$ python3 -q
>>> import numpy as np
>>> import numpy.linalg as la
>>> np.set_printoptions(precision=2, suppress=True, linewidth=100)
>>> def rd(a):
...     return np.round(a, 2) + 0
... 
>>> m1 = np.loadtxt("mat.csv", delimiter=",")
>>> m1
array([[ -0.7 ,  -3.53,   1.1 ,  -1.7 ],
       [  2.1 ,  10.52,   0.4 ,  -0.9 ],
       [  1.6 ,   8.02,   0.7 ,  -0.8 ],
       [ -1.5 ,  -7.46,  -0.7 ,   0.4 ],
       [  0.9 ,   4.42,   1.2 ,  -0.7 ],
       [ -0.5 ,  -2.54,  -0.2 ,  -0.1 ],
       [ -1.4 ,  -7.08,  -0.5 ,  -2.3 ],
       [ -0.2 ,  -0.96,  -1.2 ,  -0.7 ],
       [  1.  ,   4.97,   2.2 ,  -2.1 ],
       [ -0.1 ,  -0.51,   0.2 ,   2.1 ],
       [ -2.1 , -10.49,  -1.3 ,   0.1 ],
       [  0.  ,   0.02,   0.6 ,   1.1 ],
       [ -1.1 ,  -5.49,  -1.4 ,   0.9 ],
       [ -0.6 ,  -2.96,  -0.4 ,  -0.7 ],
       [ -0.1 ,  -0.64,   0.  ,  -0.6 ],
       [ -1.  ,  -4.98,   0.  ,   0.6 ],
       [ -0.7 ,  -3.51,  -0.4 ,   0.1 ],
       [ -0.4 ,  -1.99,   1.  ,  -1.  ],
       [ -0.3 ,  -1.55,  -0.8 ,  -1.3 ],
       [  0.1 ,   0.41,   1.1 ,   0.9 ],
       [  0.3 ,   1.5 ,   1.2 ,   0.1 ],
       [  0.1 ,   0.48,  -0.2 ,  -0.7 ],
       [ -1.5 ,  -7.54,  -0.8 ,  -0.1 ],
       [ -0.8 ,  -4.01,  -0.1 ,  -0.1 ],
       [  0.  ,  -0.01,  -0.8 ,   2.6 ],
       [ -0.8 ,  -4.05,  -0.3 ,   1.1 ],
       [  1.2 ,   6.  ,  -0.4 ,  -1.1 ]])
>>> W2 = m1[[12, 19]].astype(float)
>>> for _ in range(4):
...     labels = la.norm(m1[:, None] - W2, axis=-1).argmin(axis=1)
...     W2 = np.array([m1[labels == j].mean(axis=0) for j in range(2)])
... 
>>> labels
array([0, 1, 1, 0, 1, 0, 0, 0, 1, 1, 0, 1, 0, 0, 1, 0, 0, 0, 0, 1, 1, 1, 0, 0, 1, 0, 1])
>>> np.abs(W2[1] - W2[0]).argmax()
np.int64(1)
>>> rd(W2[1] - W2[0])
array([1.5 , 7.47, 0.92, 0.31])
>>> rd(W2)
array([[-0.91, -4.54, -0.4 , -0.32],
       [ 0.59,  2.93,  0.52, -0.01]])
>>> rd(np.abs(la.svd(m1)[2][-1]))
array([0.98, 0.2 , 0.  , 0.  ])
>>> la.cond(m1) > 100
np.True_
>>> [round(float(x), 2) for x in la.svd(m1, compute_uv=False)[:3]]
[26.45, 6.03, 3.66]
>>> la.matrix_rank(m1, rtol=0.1)
np.int64(3)
>>> vec = np.array([1, 1, 2, 5])
>>> y = m1 @ vec
>>> rd(la.pinv(m1) @ m1)
array([[1., 0., 0., 0.],
       [0., 1., 0., 0.],
       [0., 0., 1., 0.],
       [0., 0., 0., 1.]])
>>> rd(la.solve(m1.T @ m1, m1.T @ y))
array([1., 1., 2., 5.])
>>> rd(la.lstsq(m1, y)[0])
array([1., 1., 2., 5.])
>>> rng = np.random.default_rng(6538)
>>> y = y + 0.1 * rng.normal(size=27)
>>> rd(y)
array([-10.56,   8.86,   7.15,  -8.42,   4.24,  -3.89, -20.74,  -7.11,  -0.33,  10.16, -14.68,
         6.7 ,  -4.85,  -7.68,  -3.69,  -3.06,  -4.42,  -5.51, -10.  ,   7.2 ,   4.66,  -3.22,
       -11.2 ,  -5.54,  11.46,  -0.05,   0.77])
>>> coef, *_ = la.lstsq(m1, y)
>>> coef.round()
array([3., 1., 2., 5.])
